>>> import numpy as np
>>> from numpy import linalg as LA
>>> np.set_printoptions(precision=2, suppress=True, linewidth=100)
>>> def rd(a):
...     return np.round(a, 2) + 0
... 
>>> m1 = np.loadtxt("mat.csv", delimiter=",")
>>> rd(m1)
array([[-0.41,  0.43,  0.8 ,  0.1 ],
       [-0.07,  0.02,  0.08, -0.99],
       [-0.89,  0.01, -0.46,  0.03],
       [-0.2 , -0.9 ,  0.38,  0.03]])
>>> r0 = np.array([-1, 0])
>>> rd(np.polyval(r0, m1[0]))
array([ 0.41, -0.43, -0.8 , -0.1 ])
>>> rd(np.array([np.convolve(row, r0, "same") for row in m1]))
array([[ 0.41, -0.43, -0.8 , -0.1 ],
       [ 0.07, -0.02, -0.08,  0.99],
       [ 0.89, -0.01,  0.46, -0.03],
       [ 0.2 ,  0.9 , -0.38, -0.03]])
>>> rd(np.convolve(m1[0], r0))
array([ 0.41, -0.43, -0.8 , -0.1 ,  0.  ])
>>> F = np.load("out9.npy")
>>> F
array([[-2.16, -2.52, -1.94, -2.32],
       [-1.63,  0.39,  0.53,  1.74],
       [-1.15, -1.53, -1.67, -0.98],
       [ 1.77,  0.06, -0.69, -0.54],
       [-1.33, -1.2 , -1.93,  0.3 ]])
>>> left, sig, VT = LA.svd(F)
>>> V = VT[:(sig > 1e-8).sum()]
>>> rng = np.random.default_rng(31066)
>>> x0 = F[1] + 3 * F[3] + rng.integers(2) * np.eye(4)[3]
>>> rd(x0)
array([ 3.68,  0.57, -1.54,  1.12])
>>> rd(np.diag(V.T @ V))
array([0.93, 0.32, 0.86, 0.89])
>>> np.allclose(V.T @ V @ x0, x0)
False
>>> LA.matrix_rank(np.vstack([F, x0]))
np.int64(4)
>>> left, sig, VT = LA.svd(F)
>>> rd(sig)
array([5.68, 3.15, 1.57, 0.  ])
>>> Y = left[:, :3] @ np.diag(sig[:3]) @ VT[:3]
>>> LA.matrix_rank(F, rtol=0.05)
np.int64(3)
>>> rd(LA.norm(F - Y) / LA.norm(F))
np.float64(0.0)
>>> K = np.load("block12.npy")
>>> K
array([[ 0.17,  2.09,  0.05,  0.08,  1.84],
       [-0.55, -0.61,  0.35,  0.13,  0.04],
       [-0.06,  1.18,  1.27,  0.43, -0.1 ]])
>>> rd(K.mean(axis=0))
array([-0.15,  0.89,  0.56,  0.21,  0.59])
>>> LA.matrix_rank(K)
np.int64(3)
>>> Y = F / np.sqrt((F ** 2).mean(axis=1, keepdims=True))
>>> LA.matrix_rank(F - F.mean(axis=1, keepdims=True))
np.int64(3)
>>> LA.matrix_rank(Y) == LA.matrix_rank(F)
np.True_
>>> rd(LA.norm(K[0] - K[2]))
np.float64(2.5)
>>> rd(LA.norm(K[0], 1)), rd(LA.norm(K[0], np.inf))
(np.float64(4.23), np.float64(2.09))
>>> rd(LA.norm(K, axis=0))
array([0.58, 2.48, 1.32, 0.46, 1.84])
>>> rd(LA.norm(K, "nuc"))
np.float64(5.25)
>>> rd(K[0] @ K[2])
np.float64(2.37)
>>> def softmax(z):
...     e = np.exp(z - z.max(axis=-1, keepdims=True))
...     return e / e.sum(axis=-1, keepdims=True)
... 
>>> rd(softmax(K[0] + 2))
array([0.07, 0.46, 0.06, 0.06, 0.36])
>>> rd(softmax(10 * K[0]))
array([0.  , 0.92, 0.  , 0.  , 0.08])
>>> softmax(K).sum(axis=1)
array([1., 1., 1.])
>>> att = K @ K.T / np.sqrt(5)
>>> rd(softmax(att))
array([[0.9 , 0.02, 0.08],
       [0.19, 0.49, 0.31],
       [0.36, 0.11, 0.52]])
>>> rd(softmax(att)[0] @ K)
array([0.14, 1.97, 0.15, 0.11, 1.66])
>>> softmax(att).round(6).argmax(axis=1)
array([0, 1, 2])
>>> rd(softmax(att + np.triu(np.full(att.shape, -np.inf), 1)))
array([[1.  , 0.  , 0.  ],
       [0.28, 0.72, 0.  ],
       [0.36, 0.11, 0.52]])
>>> data = np.load("case7.npy")
>>> data
array([[  6,  12,   0,  10],
       [  6,  12,   0,  10],
       [ -9, -18,   0, -15],
       [  3,   6,   0,   5],
       [  0,   0,   0,   0]])
>>> left, sig, VT = LA.svd(data)
>>> rd(sig)
array([35.5,  0. ,  0. ,  0. ])
>>> np.argmax(sig[:-1] / (sig[1:] + 1e-6)) + 1
np.int64(1)
>>> Y = left[:, :1] @ np.diag(sig[:1]) @ VT[:1]
>>> LA.matrix_rank(Y)
np.int64(1)
>>> LA.matrix_rank(data, rtol=0.05)
np.int64(1)
>>> rd(LA.norm(data - Y, 2)), rd(sig[1])
(np.float64(0.0), np.float64(0.0))
>>> rd(LA.norm(data - Y) / LA.norm(data))
np.float64(0.0)
>>> E = np.load("sample10.npy")
>>> E
array([[ 2,  3, -3, -1],
       [ 0,  1, -2,  2],
       [ 0,  0,  0,  2],
       [ 0,  0,  0, -2]])
>>> Y = np.array([[3, 3, 3], [3, 3, 3], [-3, -2, 2], [-2, 1, -2]])
>>> np.einsum("ij,ij->i", E, E)
array([23,  9,  4,  4])
>>> Y.T @ E.T
array([[26,  5, -4,  4],
       [20,  9,  2, -2],
       [11, -5, -4,  4]])
>>> LA.matrix_rank(np.vstack([E, Y.T]))
np.int64(4)
>>> np.einsum("ik,kj->ij", E, Y)
array([[26, 20, 11],
       [ 5,  9, -5],
       [-4,  2, -4],
       [ 4, -2,  4]])
>>> np.einsum("ik,kj->ji", E, Y)
array([[26,  5, -4,  4],
       [20,  9,  2, -2],
       [11, -5, -4,  4]])
>>> E @ Y
array([[26, 20, 11],
       [ 5,  9, -5],
       [-4,  2, -4],
       [ 4, -2,  4]])
>>> th = np.radians(30)
>>> Rm = np.eye(4)
>>> Rm[2, 2] = Rm[0, 0] = np.cos(th)
>>> Rm[2, 0], Rm[0, 2] = -np.sin(th), np.sin(th)
>>> rd(Rm)
array([[ 0.87,  0.  ,  0.5 ,  0.  ],
       [ 0.  ,  1.  ,  0.  ,  0.  ],
       [-0.5 ,  0.  ,  0.87,  0.  ],
       [ 0.  ,  0.  ,  0.  ,  1.  ]])
>>> Y = E @ Rm.T
>>> np.allclose(LA.norm(E, axis=1), LA.norm(Y, axis=1))
True
>>> rd(LA.svd(E, compute_uv=False)), rd(LA.svd(Y, compute_uv=False))
(array([5.09, 3.66, 0.82, 0.  ]), array([5.09, 3.66, 0.82, 0.  ]))
>>> X = np.load("dump.npy")
>>> rd(X)
array([[-0.6 ,  0.51,  1.29, -0.19, -1.3 ],
       [ 1.09, -0.36, -0.42,  1.03, -1.2 ],
       [-0.99,  0.95, -0.49,  1.36,  0.14],
       [-0.2 ,  0.69, -1.33, -1.03, -0.81],
       [-1.19, -1.49, -0.39,  0.08, -0.44]])
>>> Y = np.array([[-1, 0, 0], [-3, 1, -3], [3, 2, 3], [-2, 3, 0]])
>>> rd(Y.T @ F.T)
array([[  8.54,  -1.43,   2.69,  -2.94,  -1.46],
       [-13.36,   6.67,  -7.81,  -2.94,  -4.16],
       [  1.74,   0.42,  -0.42,  -2.25,  -2.19]])
>>> rd(X.T @ X)
array([[4., 0., 0., 0., 0.],
       [0., 4., 0., 0., 0.],
       [0., 0., 4., 0., 0.],
       [0., 0., 0., 4., 0.],
       [0., 0., 0., 0., 4.]])
>>> q, Rm = LA.qr(X)
>>> rd(np.abs(np.diag(Rm)))
array([2., 2., 2., 2., 2.])
>>> np.allclose(Rm.T @ Rm, X.T @ X)
True
>>> rd(np.trace(q @ q.T))
np.float64(5.0)
>>> rd(q)
array([[-0.3 ,  0.25,  0.64, -0.09, -0.65],
       [ 0.55, -0.18, -0.21,  0.51, -0.6 ],
       [-0.5 ,  0.48, -0.25,  0.68,  0.07],
       [-0.1 ,  0.35, -0.66, -0.52, -0.4 ],
       [-0.6 , -0.75, -0.2 ,  0.04, -0.22]])
>>> feats = np.load("w.npy")
>>> feats
array([[ 1,  1,  4],
       [ 0,  5,  0],
       [ 1,  2,  4],
       [ 2,  1,  3],
       [ 1, -9,  4]])
>>> proj = feats @ LA.solve(feats.T @ feats, feats.T)
>>> rd(proj @ feats[:, 1])
array([ 1.,  5.,  2.,  1., -9.])
>>> np.allclose(proj @ proj, proj)
True
>>> rd(LA.eigvalsh(proj))
array([0., 0., 1., 1., 1.])
>>> rd(np.trace(proj))
np.float64(3.0)
>>> Y = np.c_[feats[:, :2] @ np.array([[-8, 9], [9, 0]]), np.array([0, -7, 1, 5, -8])]
>>> Y
array([[  1,   9,   0],
       [ 45,   0,  -7],
       [ 10,   9,   1],
       [ -7,  18,   5],
       [-89,   9,  -8]])
>>> rd(LA.lstsq(feats, Y[:, 0])[0])
array([-8.,  9.,  0.])
>>> rd(LA.norm(Y - feats @ LA.lstsq(feats, Y)[0], axis=0))
array([0.  , 0.  , 9.56])
>>> mat = np.load("run5.npy")
>>> mat
array([[ 27,   0,   0,  18,   9],
       [-12,   0,   0,  -8,  -4],
       [ 18,   0,   0,  12,   6],
       [  6,   0,   0,   4,   2],
       [  9,   0,   0,   6,   3]])
>>> rank = LA.matrix_rank(mat)
>>> rank
np.int64(1)
>>> N = LA.svd(mat)[2][rank:].T
>>> rd(N @ N.T)
array([[ 0.36,  0.  ,  0.  , -0.43, -0.21],
       [ 0.  ,  1.  ,  0.  ,  0.  ,  0.  ],
       [ 0.  ,  0.  ,  1.  ,  0.  ,  0.  ],
       [-0.43,  0.  ,  0.  ,  0.71, -0.14],
       [-0.21,  0.  ,  0.  , -0.14,  0.93]])
>>> N.shape
(5, 4)
>>> [int(LA.matrix_rank(np.delete(mat, i, axis=0))) for i in range(5)]
[1, 1, 1, 1, 1]
>>> np.allclose(mat @ N, 0)
True
